$ ipython --no-banner

In [1]: import numpy as np

In [2]: import numpy.linalg as la

In [3]: np.set_printoptions(precision=3, suppress=True, linewidth=100)

In [4]: tidy = lambda a: np.round(a, 3) + 0

In [5]: u = np.array([1, 1, 1, 1])

In [6]: W0 = 4 * np.eye(4) + np.outer(u, u)

In [7]: W0
Out[7]: 
array([[5., 1., 1., 1.],
       [1., 5., 1., 1.],
       [1., 1., 5., 1.],
       [1., 1., 1., 5.]])

In [8]: w1 = np.array([[1, 1, 3, 1, 1], [1, 2, 3, 3, 2], [3, 2, 1, 1, 3], [3, 0, 0, 1, 2]])

In [9]: c = np.array([9, 2, 8, -9, 1])

In [10]: hid = np.maximum(W0 @ w1 + c, 0)

In [11]: (hid > 0).mean(axis=0)
Out[11]: array([1., 1., 1., 1., 1.])

In [12]: hid
Out[12]: 
array([[21., 11., 27.,  1., 13.],
       [21., 15., 27.,  9., 17.],
       [29., 15., 19.,  1., 21.],
       [29.,  7., 15.,  1., 17.]])

In [13]: C = np.array([[0, 5, 0], [3, -4, 1], [5, -4, 1], [2, 4, -2], [2, 4, 1]])

In [14]: print(hid @ C)
[[196.   9.  49.]
 [232.  41.  41.]
 [184.  97.  53.]
 [132. 129.  37.]]

In [15]: (hid @ C).round(6).argmax(axis=1)
Out[15]: array([0, 0, 0, 0])

In [16]: w1 @ C
Out[16]: 
array([[22, -3,  3],
       [31,  5,  1],
       [19, 19,  4],
       [ 6, 27,  0]])

In [17]: ev, vecs = la.eig(W0)

In [18]: tidy(np.prod(ev))
Out[18]: np.float64(512.0)

In [19]: tidy(ev)
Out[19]: array([4., 8., 4., 4.])

In [20]: tidy(np.sort(la.eigvals(W0.T)))
Out[20]: array([4., 4., 4., 8.])

In [21]: F = np.loadtxt("a.csv", delimiter=",")

In [22]: print(F)
[[-0.124 -0.85   0.444  1.312]
 [ 0.443 -0.712  0.919  3.163]
 [ 1.237 -0.235  0.815  3.095]]

In [23]: rng = np.random.default_rng(442)

In [24]: other = F + rng.integers(-2, 3, (3, 1)) @ rng.integers(-2, 3, (1, 4))

In [25]: tidy(other)
Out[25]: 
array([[-0.124, -0.85 ,  0.444,  1.312],
       [ 0.443, -0.712,  0.919,  3.163],
       [ 2.237,  1.765, -1.185,  1.095]])

In [26]: la.matrix_rank(other - F, tol=1e-8)
Out[26]: np.int64(1)

In [27]: np.abs(other - F).sum(axis=1)
Out[27]: array([0., 0., 7.])
